In [1]: import numpy as np

In [2]: np.set_printoptions(precision=3, suppress=True, linewidth=200, floatmode="fixed")

In [3]: tidy = lambda a: np.round(a, 3) + 0

In [4]: F = np.load("block19.npy")

In [5]: print(F)
[[ -0.400  -0.600   1.300  -0.700   0.300]
 [ -1.000   0.400   0.800  -1.500  -1.600]
 [  0.700   0.300  -0.600  -1.400  -0.900]
 [ -0.500   0.300  -2.100   1.100  -1.800]
 [ -0.800   1.600  -1.200   0.500  -0.700]
 [ -0.100  -1.400   1.100   0.300   1.100]
 [  1.300  -1.000   0.500   1.500  -1.500]
 [  0.800   0.400   0.000   0.600   2.500]
 [ -0.800   0.300  -0.600   0.700   2.000]
 [  0.500   0.500   0.700  -1.400  -1.100]
 [  8.000   0.000 -26.000  -4.000  46.000]
 [ -0.100  -0.800   0.900   0.400   1.000]
 [  1.200   2.700  -0.400   0.300  -0.300]
 [ -1.300   0.700  -0.700  -2.300   0.700]
 [  1.600  -0.600  -0.300  -0.800  -0.300]]

In [6]: P = F @ np.linalg.solve(F.T @ F, F.T)

In [7]: print(tidy(np.linalg.eigvalsh(P)))
[0.000 0.000 0.000 0.000 0.000 0.000 0.000 0.000 0.000 0.000 1.000 1.000 1.000 1.000 1.000]

In [8]: print(tidy(np.trace(P)))
5.0

In [9]: print(tidy(P @ F[:, 1]))
[-0.600  0.400  0.300  0.300  1.600 -1.400 -1.000  0.400  0.300  0.500  0.000 -0.800  2.700  0.700 -0.600]

In [10]: theta = np.radians(15)

In [11]: R = np.eye(5)

In [12]: R[1, 1] = R[4, 4] = np.cos(theta)

In [13]: R[1, 4], R[4, 1] = -np.sin(theta), np.sin(theta)

In [14]: print(tidy(R))
[[ 1.000  0.000  0.000  0.000  0.000]
 [ 0.000  0.966  0.000  0.000 -0.259]
 [ 0.000  0.000  1.000  0.000  0.000]
 [ 0.000  0.000  0.000  1.000  0.000]
 [ 0.000  0.259  0.000  0.000  0.966]]

In [15]: A2 = F @ R.T

In [16]: print(np.allclose(F @ F.T, A2 @ A2.T))
True

In [17]: print(tidy(np.abs(A2 - F).max(axis=0)))
[ 0.000 11.906  0.000  0.000  1.567]

In [18]: print(np.allclose(np.linalg.norm(F, axis=1), np.linalg.norm(A2, axis=1)))
True

In [19]: T = np.stack([F, -1 * F, F[::-1]])

In [20]: print((T @ F.T).shape)
(3, 15, 15)

In [21]: print(tidy(np.linalg.norm(T, axis=(1, 2))))
[54.338 54.338 54.338]

In [22]: print(T.sum(axis=0))
[[  1.600  -0.600  -0.300  -0.800  -0.300]
 [ -1.300   0.700  -0.700  -2.300   0.700]
 [  1.200   2.700  -0.400   0.300  -0.300]
 [ -0.100  -0.800   0.900   0.400   1.000]
 [  8.000   0.000 -26.000  -4.000  46.000]
 [  0.500   0.500   0.700  -1.400  -1.100]
 [ -0.800   0.300  -0.600   0.700   2.000]
 [  0.800   0.400   0.000   0.600   2.500]
 [  1.300  -1.000   0.500   1.500  -1.500]
 [ -0.100  -1.400   1.100   0.300   1.100]
 [ -0.800   1.600  -1.200   0.500  -0.700]
 [ -0.500   0.300  -2.100   1.100  -1.800]
 [  0.700   0.300  -0.600  -1.400  -0.900]
 [ -1.000   0.400   0.800  -1.500  -1.600]
 [ -0.400  -0.600   1.300  -0.700   0.300]]

In [23]: print(T.shape)
(3, 15, 5)

In [24]: A2 = F / np.sqrt((F ** 2).mean(axis=1, keepdims=True))

In [25]: print(tidy(np.linalg.norm(A2, axis=1)))
[2.236 2.236 2.236 2.236 2.236 2.236 2.236 2.236 2.236 2.236 2.236 2.236 2.236 2.236 2.236]

In [26]: print(np.linalg.matrix_rank(F - F.mean(axis=1, keepdims=True)))
4

In [27]: print(tidy(A2[7]))
[0.657 0.329 0.000 0.493 2.054]

In [28]: x = np.array([0, 3, 2, 2, 0])

In [29]: a = np.maximum(F @ x, 0)

In [30]: print(tidy(np.maximum(F @ (3 * x), 0)))
[ 0.000  0.000  0.000  0.000 10.200  0.000  3.000  7.200  3.300  0.300  0.000  0.600 23.700  0.000  0.000]

In [31]: data = np.load("layer1.npy")

In [32]: print(data)
[[ 1.000 -0.800  0.800 -1.200  0.700]
 [ 1.000 -2.800 -0.400  0.200 -0.400]
 [ 1.100 -0.100 -0.200 -0.700  0.700]
 [-1.200 -0.200  0.000  1.000  0.800]
 [ 0.874 -2.646 -0.490  0.177 -0.474]]

In [33]: print(tidy(np.linalg.eigvals(data)))
[ 2.444+0.000j -3.072+0.000j -0.945+0.000j  0.050+0.337j  0.050-0.337j]

In [34]: print(tidy(np.linalg.det(data[::-1])))
0.826

In [35]: print(tidy(np.linalg.det(2 * data)), tidy(np.linalg.det(data)))
26.419 0.826

In [36]: print(tidy(np.einsum("ij,ji->", data, data)))
16.082

In [37]: print(tidy(np.poly(data)))
[ 1.000  1.474 -6.955 -6.227 -0.098 -0.826]

In [38]: print(tidy(np.linalg.eigvals(data).sum().real))
-1.474

In [39]: M = np.load("w.npy")

In [40]: print(M)
[[ 22.379   4.724   0.013]
 [ -0.780   3.584  -0.069]
 [  4.241  -1.209   0.055]
 [ -3.000  -0.583   0.169]
 [ -4.522  -0.662   0.360]
 [ 10.294   2.151  -0.430]
 [  3.958   0.266   0.061]
 [  5.477  -1.347  -0.263]
 [  8.614  -1.502   0.171]
 [  0.408   2.879  -0.079]
 [ 12.703  -4.345  -0.397]
 [ -9.468  -0.059   0.140]
 [-10.142   1.758   0.019]
 [  2.769   1.337  -0.423]
 [-16.546   4.481   0.953]
 [  8.530  -0.706  -0.316]
 [ -9.103  -0.066  -0.457]
 [  8.280   1.499  -0.016]
 [  8.864   2.655   0.663]
 [  7.011   2.018   0.181]
 [ -4.714   0.459   0.438]
 [-10.581   1.053   0.442]
 [  8.809   5.129   0.155]
 [ -7.996   0.968  -0.064]
 [-11.933   1.759   0.523]
 [ -1.186   2.812   0.003]
 [ -0.373   2.679  -0.108]
 [ -9.085   0.804   0.193]
 [  5.173  -2.502  -0.007]
 [  0.331   4.310  -0.572]]

In [41]: A2 = np.c_[M[:, :1] @ np.array([[-1]]), np.array([-2, 2, 7, 3, -5, 0, -2, -7, -5, -4, 2, 7, 5, -2, 9, -7, -2, 3, 1, -4, -2, 1, -8, 4, -6, 9, 1, -5, 2, -9])]

In [42]: print(A2)
[[-22.379  -2.000]
 [  0.780   2.000]
 [ -4.241   7.000]
 [  3.000   3.000]
 [  4.522  -5.000]
 [-10.294   0.000]
 [ -3.958  -2.000]
 [ -5.477  -7.000]
 [ -8.614  -5.000]
 [ -0.408  -4.000]
 [-12.703   2.000]
 [  9.468   7.000]
 [ 10.142   5.000]
 [ -2.769  -2.000]
 [ 16.546   9.000]
 [ -8.530  -7.000]
 [  9.103  -2.000]
 [ -8.280   3.000]
 [ -8.864   1.000]
 [ -7.011  -4.000]
 [  4.714  -2.000]
 [ 10.581   1.000]
 [ -8.809  -8.000]
 [  7.996   4.000]
 [ 11.933  -6.000]
 [  1.186   9.000]
 [  0.373   1.000]
 [  9.085  -5.000]
 [ -5.173   2.000]
 [ -0.331  -9.000]]

In [43]: print(np.linalg.matrix_rank(np.c_[M, A2]))
4

In [44]: print(tidy(np.linalg.norm(A2 - M @ np.linalg.lstsq(M, A2)[0], axis=0)))
[ 0.000 25.627]

In [45]: f = np.array([1, 2, 2])

In [46]: print(tidy(np.polyval(f, A2[22])))
[61.980 50.000]

In [47]: x = np.array([3, 3, 0, 3, 1])

In [48]: a = np.maximum(data @ x, 0)

In [49]: print(np.flatnonzero(a > 1e-9))
[2]

In [50]: print(a)
[0.000 0.000 1.600 0.000 0.000]

In [51]: mat = np.loadtxt("mat.csv", delimiter=",")

In [52]: print(tidy(mat))
[[ 0.309  0.951]
 [-0.951  0.309]]

In [53]: f = np.array([0, 0])

In [54]: print(np.convolve(mat[1], f))
[0.000 0.000 0.000]

In [55]: print(np.array([np.convolve(row, f, "same") for row in mat]))
[[0.000 0.000]
 [0.000 0.000]]

In [56]: W0 = np.loadtxt("run19.csv", delimiter=",")

In [57]: print(W0)
[[5.000 5.000 0.000 2.000 5.000 2.000]
 [0.000 5.000 2.000 4.000 3.000 4.000]
 [0.000 5.000 5.000 4.000 2.000 2.000]
 [0.000 0.000 5.000 3.000 1.000 3.000]
 [2.000 4.000 2.000 2.000 5.000 4.000]
 [5.000 2.000 5.000 0.000 1.000 2.000]]

In [58]: x = np.array([1, 0, -1, 1, 0, -1])

In [59]: a = np.maximum(W0 @ x, 0)

In [60]: print(W0 * (a > 1e-9)[:, None])
[[5.000 5.000 0.000 2.000 5.000 2.000]
 [0.000 0.000 0.000 0.000 0.000 0.000]
 [0.000 0.000 0.000 0.000 0.000 0.000]
 [0.000 0.000 0.000 0.000 0.000 0.000]
 [0.000 0.000 0.000 0.000 0.000 0.000]
 [0.000 0.000 0.000 0.000 0.000 0.000]]

In [61]: feats = np.load("sample3.npy")

In [62]: print(feats)
[[0 0 1 1]
 [0 0 0 0]
 [1 0 0 1]
 [1 0 1 0]]

In [63]: print(tidy(np.sort(np.abs(np.linalg.eigvals(feats)))))
[0.000 1.000 1.000 2.000]

In [64]: feats.inv()
AttributeError: 'numpy.ndarray' object has no attribute 'inv'


In [65]: print(np.allclose(feats, feats.T))
True

In [66]: print((feats - feats.T) / 2)
[[0.000 0.000 0.000 0.000]
 [0.000 0.000 0.000 0.000]
 [0.000 0.000 0.000 0.000]
 [0.000 0.000 0.000 0.000]]

In [67]: print(feats @ feats)
[[2 0 1 1]
 [0 0 0 0]
 [1 0 2 1]
 [1 0 1 2]]

In [68]: print((feats + feats.T) / 2)
[[0.000 0.000 1.000 1.000]
 [0.000 0.000 0.000 0.000]
 [1.000 0.000 0.000 1.000]
 [1.000 0.000 1.000 0.000]]

In [69]: evals, evecs = np.linalg.eigh(feats)

In [70]: print((evals > 1e-8).sum(), (evals < -1e-8).sum())
1 2

In [71]: print(tidy(np.abs(evecs[:, -1])))
[0.577 0.000 0.577 0.577]

In [72]: print(evals.sum(), np.trace(feats))
0.0 0

In [73]: left, s, VT = np.linalg.svd(feats)

In [74]: evecs = VT[:(s > 1e-8).sum()]

In [75]: rng = np.random.default_rng(33)

In [76]: x = feats[2] + -3 * feats[1] + rng.integers(2) * np.eye(4)[1]

In [77]: print(x)
[1.000 1.000 0.000 1.000]

In [78]: print(np.linalg.matrix_rank(np.vstack([feats, x])))
4

In [79]: print(np.allclose(evecs.T @ evecs @ x, x))
False

In [80]: print(tidy(np.diag(evecs.T @ evecs)))
[1.000 0.000 1.000 1.000]

In [81]: print(tidy(np.linalg.norm(x - evecs.T @ evecs @ x)))
1.0

In [82]: J = np.loadtxt("m.csv", delimiter=",")

In [83]: print(tidy(J))
[[ -7.142 -13.786  -6.971   2.066   1.568]
 [ -6.625 -12.467  -6.350   2.086   1.303]
 [ -4.214  -6.580  -3.479   1.894   0.046]
 [ -4.182  -6.507  -3.442   1.887   0.030]
 [ -2.806  -3.500  -1.858   1.447  -0.665]
 [ -2.774  -3.435  -1.823   1.432  -0.680]
 [ -1.964  -1.940  -0.964   0.976  -1.012]
 [ -1.890  -1.820  -0.891   0.925  -1.035]
 [ -0.917  -0.656  -0.144   0.155  -1.023]
 [ -0.713  -0.518  -0.067   0.021  -0.887]
 [ -0.699  -0.509  -0.062   0.013  -0.875]
 [ -0.567  -0.429  -0.032  -0.047  -0.752]
 [ -0.153  -0.141   0.000  -0.061  -0.225]
 [  0.211   0.233   0.001   0.131   0.320]
 [  0.326   0.378   0.003   0.221   0.496]
 [  0.525   0.655   0.012   0.401   0.795]
 [  0.845   1.162   0.041   0.738   1.266]
 [  1.042   1.504   0.067   0.965   1.545]
 [  1.554   2.476   0.163   1.604   2.235]
 [  3.255   6.220   0.697   3.940   4.231]
 [  4.140   8.340   1.060   5.200   5.139]
 [  7.412  16.671   2.693   9.892   8.046]
 [ 10.004  23.566   4.184  13.586  10.028]
 [ 12.225  29.593   5.550  16.724  11.580]]

In [84]: Xc = J - J.mean(axis=0)

In [85]: evecs = np.linalg.svd(Xc)[2][:3]

In [86]: A2 = Xc - Xc @ evecs.T @ evecs

In [87]: print(tidy(A2.std(axis=0)))
[0.000 0.000 0.000 0.000 0.000]

In [88]: print(tidy(np.linalg.norm(A2) / np.linalg.norm(Xc)))
0.0

In [89]: print(tidy((Xc @ evecs.T).std(axis=0)))
[11.943  2.810  0.908]

In [90]: print(tidy(np.cov(Xc @ evecs.T, rowvar=False)))
[[148.849   0.000   0.000]
 [  0.000   8.240   0.000]
 [  0.000   0.000   0.861]]

In [91]: rk = np.linalg.matrix_rank(J)

In [92]: print(rk)
3

In [93]: N = np.linalg.svd(J)[2][rk:].T

In [94]: print([int(np.linalg.matrix_rank(np.delete(J, i, axis=0))) for i in range(24)])
[3, 3, 3, 3, 3, 3, 3, 3, 3, 3, 3, 3, 3, 3, 3, 3, 3, 3, 3, 3, 3, 3, 3, 3]

In [95]: print(N.shape)
(5, 2)

In [96]: print(np.linalg.matrix_rank(J.T @ J), np.linalg.matrix_rank(J @ J.T))
3 3

In [97]: f = np.array([0, 2])

In [98]: A2 = mat + np.outer(f, np.eye(2)[0])

In [99]: print(tidy(np.linalg.det(A2) / np.linalg.det(mat)), tidy(1 + np.linalg.solve(mat, f)[0]))
-0.902 -0.902

In [100]: print(np.linalg.matrix_rank(A2 - mat))
1

In [101]: print(np.linalg.matrix_rank(np.linalg.inv(A2) - np.linalg.inv(mat), tol=1e-8))
1

In [102]: m1 = (rng.random((3, 3)) < 0.3) + np.eye(3)

In [103]: m1 /= m1.sum(axis=1, keepdims=True)

In [104]: print(m1)
[[0.500 0.000 0.500]
 [0.000 1.000 0.000]
 [0.000 0.500 0.500]]

In [105]: idx = rng.permutation(3)

In [106]: print(idx)
[0 1 2]

In [107]: A2 = m1[idx][:, idx]

In [108]: print(np.allclose(A2, m1))
True

In [109]: A2 = np.inv(m1)
AttributeError: module 'numpy' has no attribute 'inv'


In [110]: A2 = np.linalg.inv(m1)

In [111]: print(tidy(np.linalg.slogdet(m1)[0]))
1.0

In [112]: print((np.abs(A2) > 1e-9).astype(int))
[[1 1 1]
 [0 1 0]
 [0 1 1]]

In [113]: print(tidy(np.linalg.inv(A2)))
[[0.500 0.000 0.500]
 [0.000 1.000 0.000]
 [0.000 0.500 0.500]]

In [114]: print(tidy(np.linalg.det(m1) * np.linalg.det(A2)))
1.0

In [115]: x = np.array([-1, 2, 0])

In [116]: a = np.maximum(m1 @ x, 0)

In [117]: print(tidy(np.tanh(m1 @ x)))
[-0.462  0.964  0.762]
